In [1]: import numpy as np

In [2]: np.set_printoptions(suppress=True, linewidth=160)

In [3]: rd = lambda a: np.round(a, 3) + 0

In [4]: F = np.load("x.npy")

In [5]: print(F)
[[  0   0   0]
 [  0   0   0]
 [  0   0   0]
 [ 10  -4   2]
 [  5   4   9]
 [  5   4   9]
 [ -5  -2   4]
 [  5   4   9]
 [  0   0   0]
 [ 10  -4   2]
 [  0   0   0]
 [  0   0   0]
 [  5   4   9]
 [  5   4   9]
 [  0 -10  -3]
 [ -5  -2   4]
 [  0   0   0]
 [  0   0   0]
 [ -5  -2   4]
 [  0   2  13]]

In [6]: Ac = F - F.mean(axis=0)

In [7]: vecs = np.linalg.svd(Ac)[2][:1]

In [8]: other = Ac - Ac @ vecs.T @ vecs

In [9]: print(rd((Ac @ vecs.T).std(axis=0)))
[5.387]

In [10]: print(rd(np.cov(Ac @ vecs.T, rowvar=False)))
30.55

In [11]: print(rd(np.diag(vecs.T @ vecs)))
[0.196 0.247 0.557]

In [12]: print(rd(np.linalg.norm(other) / np.linalg.norm(Ac)))
0.634

In [13]: print(np.linalg.norm(other, axis=1).round(6).argmax())
3

In [14]: print(rd(other.std(axis=0)))
[3.472 2.058 1.781]

In [15]: feats = np.load("block5.npy")

In [16]: print(feats)
[[0 0 1 0 1 1 0]
 [0 0 0 0 1 0 0]
 [1 0 0 0 1 1 0]
 [0 0 0 0 1 0 1]
 [1 1 1 1 0 0 0]
 [1 0 1 0 0 0 0]
 [0 0 0 1 0 0 0]]

In [17]: vec = np.array([-1, 0, 6, -5, -2, 1, 3])

In [18]: h1 = np.maximum(feats @ vec, 0)

In [19]: print(np.maximum(feats @ vec, 0) - np.maximum(-feats @ vec, 0))
[ 5 -2 -2  1  0  5 -5]

In [20]: print(feats.T @ h1)
[ 5  0 10  0  6  5  1]

In [21]: print(feats * (h1 > 1e-9)[:, None])
[[0 0 1 0 1 1 0]
 [0 0 0 0 0 0 0]
 [0 0 0 0 0 0 0]
 [0 0 0 0 1 0 1]
 [0 0 0 0 0 0 0]
 [1 0 1 0 0 0 0]
 [0 0 0 0 0 0 0]]

In [22]: print(h1)
[5 0 0 1 0 5 0]

In [23]: O, Rm = np.linalg.qr(feats)

In [24]: print(np.allclose(Rm.T @ Rm, feats.T @ feats))
True

In [25]: print(rd(O.T @ O))
[[1. 0. 0. 0. 0. 0. 0.]
 [0. 1. 0. 0. 0. 0. 0.]
 [0. 0. 1. 0. 0. 0. 0.]
 [0. 0. 0. 1. 0. 0. 0.]
 [0. 0. 0. 0. 1. 0. 0.]
 [0. 0. 0. 0. 0. 1. 0.]
 [0. 0. 0. 0. 0. 0. 1.]]

In [26]: print(rd(abs(Rm[0, 0])), rd(np.linalg.norm(feats[:, 0])))
1.732 1.732

In [27]: print(np.trace(O @ O.T))
7.0

In [28]: print(O.shape, Rm.shape)
(7, 7) (7, 7)

In [29]: print(np.argwhere(np.triu(feats)))
[[0 2]
 [0 4]
 [0 5]
 [1 4]
 [2 4]
 [2 5]
 [3 4]
 [3 6]]

In [30]: print(feats @ feats)
[[3 1 2 1 1 1 0]
 [1 1 1 1 0 0 0]
 [2 1 3 1 1 1 0]
 [1 1 1 2 0 0 0]
 [1 0 1 0 4 2 1]
 [1 0 1 0 2 2 0]
 [0 0 0 0 1 0 1]]

In [31]: print(np.trace(feats @ feats @ feats) // 6)
2

In [32]: L = np.diag(feats.sum(axis=1)) - feats

In [33]: print((np.linalg.eigvalsh(L) < 1e-8).sum())
1

In [34]: print(np.linalg.matrix_rank(L))
6

In [35]: print(round(np.linalg.det(L[1:, 1:])))
8

In [36]: w, vecs = np.linalg.eigh(feats)

In [37]: print(np.abs(vecs[:, -1]).round(6).argmax())
4

In [38]: print(rd(vecs.T @ vecs))
[[1. 0. 0. 0. 0. 0. 0.]
 [0. 1. 0. 0. 0. 0. 0.]
 [0. 0. 1. 0. 0. 0. 0.]
 [0. 0. 0. 1. 0. 0. 0.]
 [0. 0. 0. 0. 1. 0. 0.]
 [0. 0. 0. 0. 0. 1. 0.]
 [0. 0. 0. 0. 0. 0. 1.]]

In [39]: print(rd(np.linalg.eigvalsh(feats + 2 * np.eye(7))))
[-0.067  1.     1.     1.497  2.549  3.275  4.747]

In [40]: print(rd(np.linalg.eigvalsh(feats @ feats)))
[0.253 0.301 1.    1.    1.626 4.274 7.545]

In [41]: print(rd(np.abs(vecs[:, -1])))
[0.506 0.188 0.506 0.216 0.515 0.368 0.079]

In [42]: print(rd(vecs.T @ feats @ vecs))
[[-2.067  0.     0.     0.     0.     0.     0.   ]
 [ 0.    -1.     0.     0.     0.     0.     0.   ]
 [ 0.     0.    -1.     0.     0.     0.     0.   ]
 [ 0.     0.     0.    -0.503  0.     0.     0.   ]
 [ 0.     0.     0.     0.     0.549  0.     0.   ]
 [ 0.     0.     0.     0.     0.     1.275  0.   ]
 [ 0.     0.     0.     0.     0.     0.     2.747]]

In [43]: print((w > 1e-8).sum(), (w < -1e-8).sum())
3 4

In [44]: M = np.loadtxt("a.csv", delimiter=",")

In [45]: print(rd(M))
[[-6.218  7.793 -0.772]
 [-6.125  7.865 -0.787]
 [ 2.362  9.6   -1.501]
 [-5.919  8.018 -0.82 ]
 [-7.996 -5.867  1.278]
 [-5.916  8.02  -0.821]
 [-7.76   6.29  -0.472]
 [-0.732  9.878 -1.371]
 [ 9.047  4.12  -1.086]
 [-3.048 -9.404  1.511]
 [-9.804 -1.804  0.796]
 [-8.627 -4.919  1.177]
 [ 9.077  4.056 -1.078]
 [ 9.875 -1.545 -0.322]
 [ 9.922  1.037 -0.693]
 [-2.36  -9.601  1.501]
 [-1.991 -9.685  1.493]
 [ 2.928 -9.487  1.194]
 [ 9.456 -3.254 -0.055]
 [ 3.571 -9.272  1.128]
 [-9.359  3.523  0.011]]

In [46]: w1 = np.array([[3, 3, -2, -3, 3], [-3, 1, 3, 0, 0], [-3, -2, -1, -3, 2]])

In [47]: beta = np.array([4, 1, 0, 8, 4])

In [48]: act = np.maximum(M @ w1 + beta, 0)

In [49]: print((act > 0).astype(int))
[[0 0 1 1 0]
 [0 0 1 1 0]
 [0 1 1 1 1]
 [0 0 1 1 0]
 [0 0 0 1 0]
 [0 0 1 1 0]
 [0 0 1 1 0]
 [0 1 1 1 0]
 [1 1 0 0 1]
 [1 0 0 1 0]
 [0 0 1 1 0]
 [0 0 1 1 0]
 [1 1 0 0 1]
 [1 1 0 0 1]
 [1 1 0 0 1]
 [1 0 0 1 0]
 [1 0 0 1 1]
 [1 0 0 0 1]
 [1 1 0 0 1]
 [1 1 0 0 1]
 [0 0 1 1 0]]

In [50]: print(rd((act > 0).mean(axis=0)))
[0.476 0.381 0.476 0.667 0.429]

In [51]: cent = np.array([[-1, -1, 3], [1, -3, 0], [0, 2, 2], [-1, 0, -1], [2, 0, 3]])

In [52]: print(w1 @ cent)
[[  9 -16  17]
 [  4   6  -3]
 [  8   7  -2]]

In [53]: f = np.array([9, 1, 2, 3, 6]) + 0.5

In [54]: W0 = np.outer(f, f) / (f @ f)

In [55]: print(rd(W0))
[[0.589 0.093 0.155 0.217 0.403]
 [0.093 0.015 0.024 0.034 0.064]
 [0.155 0.024 0.041 0.057 0.106]
 [0.217 0.034 0.057 0.08  0.148]
 [0.403 0.064 0.106 0.148 0.276]]

In [56]: Ac = M - M.mean(axis=0)

In [57]: vecs = np.linalg.svd(Ac)[2][:2]

In [58]: other = Ac - Ac @ vecs.T @ vecs

In [59]: print(rd(np.diag(vecs.T @ vecs)))
[0.997 0.98  0.023]

In [60]: print(rd((Ac @ vecs.T).std(axis=0)))
[7.356 6.704]

In [61]: print(rd(np.linalg.norm(other) / np.linalg.norm(Ac)))
0.0

In [62]: J = np.loadtxt("mat.csv", delimiter=",")

In [63]: print(rd(J))
[[-0.087 -0.069  0.379  0.919]
 [ 0.609  0.002  0.752 -0.252]
 [ 0.783 -0.119 -0.538  0.287]
 [ 0.087  0.991 -0.04   0.099]]

In [64]: print(rd(np.linalg.norm(J[0], 1)), rd(np.linalg.norm(J[0], np.inf)))
1.454 0.919

In [65]: print(rd(np.linalg.norm(J, axis=1)))
[1. 1. 1. 1.]

In [66]: print(rd(np.linalg.norm(J, axis=0)))
[1. 1. 1. 1.]

In [67]: vec = np.array([1, 2, 1, 2])

In [68]: print((J @ vec).argmax())
3

In [69]: print(np.sign((J @ vec).round(6)))
[1. 1. 1. 1.]

In [70]: print(rd(np.einsum("ij,j->i", J, vec)))
[1.992 0.86  0.582 2.226]

In [71]: O = J.astype(float).copy()

In [72]: for j in range(4):
    ...:     O[:, j] -= O[:, :j] @ (O[:, :j].T @ O[:, j])
    ...:     O[:, j] /= np.linalg.norm(O[:, j])
    ...: 

In [73]: print(rd(O))
[[-0.087 -0.069  0.379  0.919]
 [ 0.609  0.002  0.752 -0.252]
 [ 0.783 -0.119 -0.538  0.287]
 [ 0.087  0.991 -0.04   0.099]]

In [74]: print(rd(O.T @ J))
[[1. 0. 0. 0.]
 [0. 1. 0. 0.]
 [0. 0. 1. 0.]
 [0. 0. 0. 1.]]

In [75]: rng = np.random.default_rng(976)

In [76]: other = O + rng.integers(-2, 3, (4, 2)) @ rng.integers(-2, 3, (2, 4))

In [77]: print(rd(other))
[[-6.087 -0.069  2.379  0.919]
 [ 6.609  0.002 -1.248 -0.252]
 [ 0.783 -6.119 -8.538  0.287]
 [ 0.087  0.991 -0.04   0.099]]

In [78]: print(rd(np.linalg.svd(other - O, compute_uv=False)))
[10.712  8.078  0.     0.   ]

In [79]: print(np.abs(other - O).sum(axis=1))
[ 8.  8. 14.  0.]

In [80]: print(np.linalg.matrix_rank(other - O, tol=1e-8))
2

In [81]: E = np.load("run5.npy")

In [82]: print(rd(E))
[[0.083 0.083 0.167 0.167 0.167 0.167 0.167]
 [0.    0.25  0.25  0.25  0.125 0.125 0.   ]
 [0.2   0.    0.3   0.2   0.1   0.1   0.1  ]
 [0.286 0.143 0.143 0.143 0.286 0.    0.   ]
 [0.091 0.091 0.182 0.182 0.182 0.091 0.182]
 [0.125 0.125 0.125 0.25  0.    0.25  0.125]
 [0.182 0.182 0.182 0.182 0.    0.091 0.182]]

In [83]: w1 = np.array([[5, 0, 7, 6, 5],
    ...:     [5, 0, 5, 1, 0],
    ...:     [8, 2, 7, 1, 3],
    ...:     [3, 0, 4, 3, 3],
    ...:     [9, 2, 3, 9, 5],
    ...:     [0, 7, 3, 6, 9],
    ...:     [1, 5, 9, 7, 0]])

In [84]: beta = np.array([1, 0, -2, -1, 3])

In [85]: act = np.maximum(E @ w1 + beta, 0)

In [86]: print((act > 0).mean(axis=0))
[1. 1. 1. 1. 1.]

In [87]: cent = np.array([[1, 0, 1], [1, 0, 0], [2, 1, -2], [2, -1, -2], [0, -2, 0]])

In [88]: print((act @ cent).round(6).argmax(axis=1))
[0 0 0 0 0 0 0]

In [89]: print(w1 @ cent)
[[ 31  -9 -21]
 [ 17   4  -7]
 [ 26   0  -8]
 [ 17  -5 -11]
 [ 35 -16 -15]
 [ 25 -21 -18]
 [ 38   2 -31]]
